In [1]: import numpy as np

In [2]: import numpy.linalg as la

In [3]: np.set_printoptions(suppress=True, linewidth=120)

In [4]: arr = np.arange(12).reshape(4, 3) + -1

In [5]: arr
Out[5]: 
array([[-1,  0,  1],
       [ 2,  3,  4],
       [ 5,  6,  7],
       [ 8,  9, 10]])

In [6]: Uu, sig, Vh = la.svd(arr)

In [7]: evecs = Vh[:(sig > 1e-8).sum()]

In [8]: rng = np.random.default_rng(752564)

In [9]: vec = arr[2] + -2 * arr[1] + rng.integers(2) * np.eye(3)[1]

In [10]: vec
Out[10]: array([ 1.,  1., -1.])

In [11]: np.allclose(evecs.T @ evecs @ vec, vec)
Out[11]: False

In [12]: round(la.norm(vec - evecs.T @ evecs @ vec), 2)
Out[12]: np.float64(0.82)

In [13]: np.round(arr @ la.pinv(arr) @ arr, 2) + 0
Out[13]: 
array([[-1.,  0.,  1.],
       [ 2.,  3.,  4.],
       [ 5.,  6.,  7.],
       [ 8.,  9., 10.]])

In [14]: np.round(np.trace(la.pinv(arr) @ arr), 2)
Out[14]: np.float64(2.0)

In [15]: r = la.matrix_rank(arr)

In [16]: r
Out[16]: np.int64(2)

In [17]: ns = la.svd(arr)[2][r:].T

In [18]: la.matrix_rank(arr.T @ arr), la.matrix_rank(arr @ arr.T)
Out[18]: (np.int64(2), np.int64(2))

In [19]: [int(la.matrix_rank(np.delete(arr, i, axis=0))) for i in range(4)]
Out[19]: [2, 2, 2, 2]

In [20]: [int(la.matrix_rank(arr[:, :j + 1])) for j in range(3)]
Out[20]: [1, 2, 2]

In [21]: np.allclose(arr @ ns, 0)
Out[21]: True

In [22]: la.matrix_rank(arr, rtol=0.1)
Out[22]: np.int64(1)

In [23]: la.cond(arr) > 100
Out[23]: np.True_

In [24]: np.argsort(-la.norm(arr, axis=0).round(6), kind="stable")[:3]
Out[24]: array([2, 1, 0])

In [25]: F = np.loadtxt("run12.csv", delimiter=",")

In [26]: F.round(2)
Out[26]: 
array([[ 2.58, -1.22,  0.93],
       [ 1.06, -2.46,  1.36],
       [ 1.26,  2.5 , -1.09],
       [ 0.8 , -2.55,  1.37],
       [ 0.45, -2.63,  1.37],
       [-2.61, -1.43,  0.39],
       [-2.84, -0.95,  0.12],
       [ 0.12,  2.69, -1.33],
       [ 0.27, -2.66,  1.36],
       [ 0.9 ,  2.6 , -1.19],
       [-1.87,  1.99, -1.23],
       [ 2.42, -1.44,  1.03],
       [-2.9 ,  0.49, -0.6 ],
       [-1.68, -2.3 ,  0.94],
       [ 2.61,  1.43, -0.39],
       [-0.83,  2.53, -1.37],
       [-0.24,  2.66, -1.36],
       [-2.92,  0.39, -0.56],
       [-2.98, -0.21, -0.27],
       [-2.91,  0.45, -0.59],
       [-2.04, -2.06,  0.77],
       [ 0.38,  2.68, -1.29],
       [-0.01,  2.68, -1.34],
       [ 2.95, -0.26,  0.5 ],
       [-2.95,  0.25, -0.49]])

In [27]: D = la.norm(F[:, None] - F[None], axis=-1)

In [28]: D[13].round(6).argsort(kind="stable")[:4]
Out[28]: array([13, 20,  5,  6])

In [29]: (D + 1e9 * np.eye(25)).round(6).argmin(axis=1)
Out[29]: array([11,  3,  9,  1,  8,  6,  5, 22,  4,  2, 15,  0, 19, 20,  2, 16, 22, 19, 24, 12, 13,  7,  7,  0, 17])

In [30]: cen = F - F.mean(axis=0)

In [31]: evecs = la.svd(cen)[2][:2]

In [32]: M2 = cen - cen @ evecs.T @ evecs

In [33]: np.round(np.cov(cen @ evecs.T, rowvar=False), 2) + 0
Out[33]: 
array([[5.08, 0.  ],
       [0.  , 4.07]])

In [34]: np.round((cen @ evecs.T).std(axis=0), 2)
Out[34]: array([2.21, 1.98])

In [35]: la.norm(M2, axis=1).round(6).argmax()
Out[35]: np.int64(0)

In [36]: m1 = np.load("mat.npy")

In [37]: m1
Out[37]: 
array([[-1.3, -5. , -0.5,  0.3],
       [-1.3,  4.5, -0.6, -1.9],
       [ 0.1,  1. , -0.8, -0.5]])

In [38]: # column 1 dominates

In [39]: round(float(la.norm(m1[2], 1)), 2), round(la.norm(m1[2], np.inf), 2)
Out[39]: (2.4, np.float64(1.0))

In [40]: round(la.norm(m1, 2), 2)
Out[40]: np.float64(6.98)

In [41]: np.round(la.norm(m1, axis=0), 2)
Out[41]: array([1.84, 6.8 , 1.12, 1.99])

In [42]: m1[2] @ m1[1]
Out[42]: np.float64(5.8)

In [43]: np.round(la.norm(m1, 1), 2), np.round(la.norm(m1, np.inf), 2)
Out[43]: (np.float64(10.5), np.float64(8.3))

In [44]: round(float(la.norm(m1) ** 2 / la.norm(m1, 2) ** 2), 2)
Out[44]: 1.12

In [45]: np.round(la.norm(m1, axis=1), 2)
Out[45]: array([5.2 , 5.09, 1.38])

In [46]: np.unravel_index(np.abs(m1).argmax(), m1.shape)
Out[46]: (np.int64(0), np.int64(1))

In [47]: np.count_nonzero(m1)
Out[47]: np.int64(12)

In [48]: np.round(la.svd(m1, compute_uv=False), 2)
Out[48]: array([6.98, 2.34, 0.76])

In [49]: np.round(m1 - m1[0], 2)
Out[49]: 
array([[ 0. ,  0. ,  0. ,  0. ],
       [ 0. ,  9.5, -0.1, -2.2],
       [ 1.4,  6. , -0.3, -0.8]])

In [50]: np.round(m1.sum(axis=1), 2)
Out[50]: array([-6.5,  0.7, -0.2])

In [51]: np.round(m1.sum(axis=0), 2)
Out[51]: array([-2.5,  0.5, -1.9, -2.1])

In [52]: np.round(np.diff(m1, axis=0), 2)
Out[52]: 
array([[ 0. ,  9.5, -0.1, -2.2],
       [ 1.4, -3.5, -0.2,  1.4]])
